In [1]: import numpy as np

In [2]: np.set_printoptions(precision=2, suppress=True, linewidth=200, floatmode="fixed")

In [3]: rd = lambda a: np.round(a, 2) + 0

In [4]: W0 = np.array([[1.05, 2.0, -2.0, -2.0],
   ...:     [-2.0, -0.95, -1.0, -2.0],
   ...:     [2.0, 1.0, 2.05, -1.0],
   ...:     [1.0, 2.0, -2.0, -1.95]])

In [5]: U, sig, vt = np.linalg.svd(W0)

In [6]: np.argmax(sig[:-1] / (sig[1:] + 1e-6)) + 1
Out[6]: np.int64(3)

In [7]: B = U[:, :3] @ np.diag(sig[:3]) @ vt[:3]

In [8]: np.linalg.matrix_rank(B)
Out[8]: np.int64(3)

In [9]: G = W0.T @ W0

In [10]: rd(np.diag(G))
Out[10]: array([10.10,  9.90, 13.20, 12.80])

In [11]: np.trace(G), (W0 ** 2).sum()
Out[11]: (np.float64(46.01), np.float64(46.01))

In [12]: mat = np.loadtxt("layer4.csv", delimiter=",")

In [13]: mat
Out[13]: 
array([[ -2.62,   0.20, -12.78],
       [ -6.35,  -0.19,   3.04],
       [  0.76,  -0.34,   1.92],
       [  0.68,   0.11,   6.21],
       [  0.91,  -0.37,   3.59],
       [  1.57,   0.32,  -6.99],
       [  0.83,   0.36, -14.20],
       [ -2.22,   0.33,   0.46],
       [ -2.94,   0.30,   1.54],
       [  2.18,   0.05, -13.03],
       [  3.53,  -0.32,   9.39]])

In [14]: cent = mat[[5, 3]].astype(float)

In [15]: for _ in range(7):
    ...:     lab = np.linalg.norm(mat[:, None] - cent, axis=-1).argmin(axis=1)
    ...:     cent = np.array([mat[lab == j].mean(axis=0) for j in range(2)])
    ...: 

In [16]: lab
Out[16]: array([0, 1, 1, 1, 1, 0, 0, 1, 1, 0, 1])

In [17]: rd(cent)
Out[17]: 
array([[  0.49,   0.23, -11.75],
       [ -0.80,  -0.07,   3.74]])

In [18]: print(np.bincount(lab))
[4 7]

In [19]: E = np.minimum.outer(np.arange(1, 4), np.arange(1, 4)) * -2

In [20]: E
Out[20]: 
array([[-2, -2, -2],
       [-2, -4, -4],
       [-2, -4, -6]])

In [21]: u, r1 = E[0], E[1]

In [22]: u @ r1
Out[22]: np.int64(20)

In [23]: u @ u
Out[23]: np.int64(12)

In [24]: pr = (u @ r1) / (u @ u) * u

In [25]: np.outer(u, r1)
Out[25]: 
array([[4, 8, 8],
       [4, 8, 8],
       [4, 8, 8]])

In [26]: np.linalg.matrix_rank(np.outer(u, r1))
Out[26]: np.int64(1)

In [27]: rd(r1 - pr)
Out[27]: array([ 1.33, -0.67, -0.67])

In [28]: print(rd(pr))
[-3.33 -3.33 -3.33]

In [29]: rd((r1 - pr) @ u)
Out[29]: np.float64(0.0)

In [30]: rd(np.linalg.norm(u + r1) ** 2 + np.linalg.norm(u - r1) ** 2)
Out[30]: np.float64(96.0)

In [31]: (E + E.T) / 2
Out[31]: 
array([[-2.00, -2.00, -2.00],
       [-2.00, -4.00, -4.00],
       [-2.00, -4.00, -6.00]])

In [32]: rd(np.linalg.det(E))
Out[32]: np.float64(-8.0)

In [33]: np.linalg.matrix_power(E, 3)
Out[33]: 
array([[-112, -200, -248],
       [-200, -360, -448],
       [-248, -448, -560]])

In [34]: E @ E
Out[34]: 
array([[12, 20, 24],
       [20, 36, 44],
       [24, 44, 56]])

In [35]: rd(np.sort(np.abs(np.linalg.eigvals(E))))
Out[35]: array([ 0.62,  1.29, 10.10])

In [36]: np.allclose(E @ E.T, E.T @ E)
Out[36]: True

In [37]: B = np.array([[1, 1], [1, 1], [0, 1]])

In [38]: K = np.tile(B, (2, 3))

In [39]: print(K)
[[1 1 1 1 1 1]
 [1 1 1 1 1 1]
 [0 1 0 1 0 1]
 [1 1 1 1 1 1]
 [1 1 1 1 1 1]
 [0 1 0 1 0 1]]

In [40]: U, sig, vt = np.linalg.svd(K)

In [41]: V = vt[:(sig > 1e-8).sum()]

In [42]: rng = np.random.default_rng(51746)

In [43]: vec = K[0] + 5 * K[5] + rng.integers(2) * np.eye(6)[4]

In [44]: vec
Out[44]: array([1.00, 6.00, 1.00, 6.00, 2.00, 6.00])

In [45]: rd(np.diag(V.T @ V))
Out[45]: array([0.33, 0.33, 0.33, 0.33, 0.33, 0.33])

In [46]: rd(V.T @ V)
Out[46]: 
array([[0.33, 0.00, 0.33, 0.00, 0.33, 0.00],
       [0.00, 0.33, 0.00, 0.33, 0.00, 0.33],
       [0.33, 0.00, 0.33, 0.00, 0.33, 0.00],
       [0.00, 0.33, 0.00, 0.33, 0.00, 0.33],
       [0.33, 0.00, 0.33, 0.00, 0.33, 0.00],
       [0.00, 0.33, 0.00, 0.33, 0.00, 0.33]])

In [47]: np.allclose(V.T @ V @ vec, vec)
Out[47]: False

In [48]: rd(np.linalg.norm(vec - V.T @ V @ vec))
Out[48]: np.float64(0.82)

In [49]: rd(np.linalg.norm(K, 2) / np.linalg.norm(K))
Out[49]: np.float64(0.96)

In [50]: np.linalg.cond(K) > 100
Out[50]: np.True_

In [51]: np.linalg.matrix_rank(K, rtol=0.1)
Out[51]: np.int64(2)

In [52]: lab = rng.permutation(6)

In [53]: lab
Out[53]: array([3, 1, 2, 5, 4, 0])

In [54]: B = K[lab][:, lab]

In [55]: np.trace(B)
Out[55]: np.int64(5)

In [56]: rd(np.linalg.det(B)), rd(np.linalg.det(K[lab]))
Out[56]: (np.float64(0.0), np.float64(0.0))

In [57]: np.diag(B)
Out[57]: array([1, 1, 0, 1, 1, 1])

In [58]: cent = np.array([[2, 2, 8], [-9, 9, 5], [7, -3, -9]])

In [59]: feats = (rng.random((11, 3)) < 0.25) @ cent

In [60]: print(feats)
[[ 0  0  0]
 [ 7 -3 -9]
 [ 0  0  0]
 [ 2  2  8]
 [ 0  0  0]
 [ 7 -3 -9]
 [ 0  0  0]
 [ 0  0  0]
 [ 0  0  0]
 [ 7 -3 -9]
 [-2  6 -4]]

In [61]: B = np.c_[feats[:, :2] @ np.array([[2, 0], [0, 5]]), np.array([-2, -2, -4, 1, 2, -5, -1, -3, 4, 1, -3])]

In [62]: B
Out[62]: 
array([[  0,   0,  -2],
       [ 14, -15,  -2],
       [  0,   0,  -4],
       [  4,  10,   1],
       [  0,   0,   2],
       [ 14, -15,  -5],
       [  0,   0,  -1],
       [  0,   0,  -3],
       [  0,   0,   4],
       [ 14, -15,   1],
       [ -4,  30,  -3]])

In [63]: rd(np.linalg.norm(B - feats @ np.linalg.lstsq(feats, B)[0], axis=0))
Out[63]: array([0.00, 0.00, 8.25])

In [64]: np.linalg.matrix_rank(B)
Out[64]: np.int64(3)

In [65]: np.linalg.matrix_rank(np.c_[feats, B])
Out[65]: np.int64(4)

In [66]: cent = B[[0, 9]].astype(float)

In [67]: for _ in range(4):
    ...:     lab = np.linalg.norm(B[:, None] - cent, axis=-1).argmin(axis=1)
    ...:     cent = np.array([B[lab == j].mean(axis=0) for j in range(2)])
    ...: 

In [68]: lab
Out[68]: array([0, 1, 0, 0, 0, 1, 0, 0, 0, 1, 0])

In [69]: np.bincount(lab)
Out[69]: array([8, 3])

In [70]: cent
Out[70]: 
array([[  0.00,   5.00,  -0.75],
       [ 14.00, -15.00,  -2.00]])

In [71]: np.abs(cent[1] - cent[0]).argmax()
Out[71]: np.int64(1)

In [72]: cent[1] - cent[0]
Out[72]: array([ 14.00, -20.00,  -1.25])

In [73]: Ac = feats - feats.mean(axis=0)

In [74]: U, sig, vt = np.linalg.svd(Ac, full_matrices=False)

In [75]: print((np.sign(U[:, 0]) == np.sign(U[0, 0])).astype(int))
[1 0 1 1 1 0 1 1 1 0 1]

In [76]: print(np.linalg.matrix_rank(Ac))
3

In [77]: D = np.linalg.norm(feats[:, None] - feats[None], axis=-1)

In [78]: rd(np.linalg.norm(feats - feats.mean(axis=0), axis=1))
Out[78]: array([ 2.83,  9.06,  2.83, 10.31,  2.83,  9.06,  2.83,  2.83,  2.83,  9.06,  7.48])

In [79]: print((D + 1e9 * np.eye(11)).round(6).argmin(axis=1))
[2 5 0 0 0 1 0 0 0 1 0]

In [80]: rd(D[8])
Out[80]: array([ 0.00, 11.79,  0.00,  8.49,  0.00, 11.79,  0.00,  0.00,  0.00, 11.79,  7.48])

In [81]: D.mean(axis=1).argmax()
Out[81]: np.int64(3)

In [82]: np.unravel_index(D.round(6).argmax(), D.shape)
Out[82]: (np.int64(1), np.int64(3))

In [83]: cent = feats[[2, 5]].astype(float)

In [84]: for _ in range(7):
    ...:     lab = np.linalg.norm(feats[:, None] - cent, axis=-1).argmin(axis=1)
    ...:     cent = np.array([feats[lab == j].mean(axis=0) for j in range(2)])
    ...: 

In [85]: print(lab)
[0 1 0 0 0 1 0 0 0 1 0]

In [86]: print(np.abs(cent[1] - cent[0]).argmax())
2

In [87]: cent[1] - cent[0]
Out[87]: array([ 7.00, -4.00, -9.50])

In [88]: np.bincount(lab)
Out[88]: array([8, 3])

In [89]: X = np.array([[-3, 1, -2], [-6, 2, -1], [-3, 1, 1], [0, 0, 3]])

In [90]: B = X + rng.integers(-2, 3, (4, 2)) @ rng.integers(-2, 3, (2, 3))

In [91]: B
Out[91]: 
array([[-4,  2, -5],
       [-7,  0,  0],
       [-6,  1, -4],
       [-4, -2, -1]])

In [92]: np.linalg.matrix_rank(B - X, tol=1e-8)
Out[92]: np.int64(2)

In [93]: rd(np.linalg.svd(B - X, compute_uv=False))
Out[93]: array([8.66, 3.46, 0.00])

In [94]: B - X
Out[94]: 
array([[-1,  1, -3],
       [-1, -2,  1],
       [-3,  0, -5],
       [-4, -2, -4]])

In [95]: np.abs(B - X).sum(axis=1)
Out[95]: array([ 5,  4,  8, 10])

In [96]: def softmax(z):
    ...:     e = np.exp(z - z.max(axis=-1, keepdims=True))
    ...:     return e / e.sum(axis=-1, keepdims=True)
    ...: 

In [97]: rd(softmax(10 * B[1]))
Out[97]: array([0.00, 0.50, 0.50])

In [98]: print(rd(softmax(B[1] + -3)))
[0.00 0.50 0.50]

In [99]: S = B @ B.T / np.sqrt(3)

In [100]: softmax(S).round(6).argmax(axis=1)
Out[100]: array([2, 1, 2, 1])

In [101]: rd(softmax(S + np.triu(np.full(S.shape, -np.inf), 1)))
Out[101]: 
array([[1.00, 0.00, 0.00, 0.00],
       [0.00, 1.00, 0.00, 0.00],
       [0.02, 0.00, 0.98, 0.00],
       [0.00, 0.75, 0.24, 0.01]])

In [102]: U, sig, vt = np.linalg.svd(X)

In [103]: V = vt[:(sig > 1e-8).sum()]

In [104]: vec = X[3] + 4 * X[0] + rng.integers(2) * np.eye(3)[0]

In [105]: vec
Out[105]: array([-11.00,   4.00,  -5.00])

In [106]: print(rd(V.T @ V))
[[ 0.90 -0.30  0.00]
 [-0.30  0.10  0.00]
 [ 0.00  0.00  1.00]]

In [107]: U, sig, vt = np.linalg.svd(X)

In [108]: rd(sig)
Out[108]: array([7.87, 3.62, 0.00])

In [109]: print(np.argmax(sig[:-1] / (sig[1:] + 1e-6)) + 1)
2

In [110]: B = U[:, :2] @ np.diag(sig[:2]) @ vt[:2]

In [111]: rd(B)
Out[111]: 
array([[-3.00,  1.00, -2.00],
       [-6.00,  2.00, -1.00],
       [-3.00,  1.00,  1.00],
       [ 0.00,  0.00,  3.00]])

In [112]: np.linalg.matrix_rank(B)
Out[112]: np.int64(2)

In [113]: rd(np.linalg.norm(X - B) / np.linalg.norm(X))
Out[113]: np.float64(0.0)

In [114]: B = np.array([[-2, 0, 0, 0], [-1, -1, -3, -3], [-3, 1, 2, 2], [3, 1, 1, -1]])

In [115]: A = np.triu(B, 1)

In [116]: A
Out[116]: 
array([[ 0,  0,  0,  0],
       [ 0,  0, -3, -3],
       [ 0,  0,  0,  2],
       [ 0,  0,  0,  0]])

In [117]: np.linalg.matrix_rank(A, rtol=0.1)
Out[117]: np.int64(2)

In [118]: np.linalg.cond(A) > 100
Out[118]: np.True_

In [119]: rd(np.linalg.norm(A, 2) / np.linalg.norm(A))
Out[119]: np.float64(0.96)
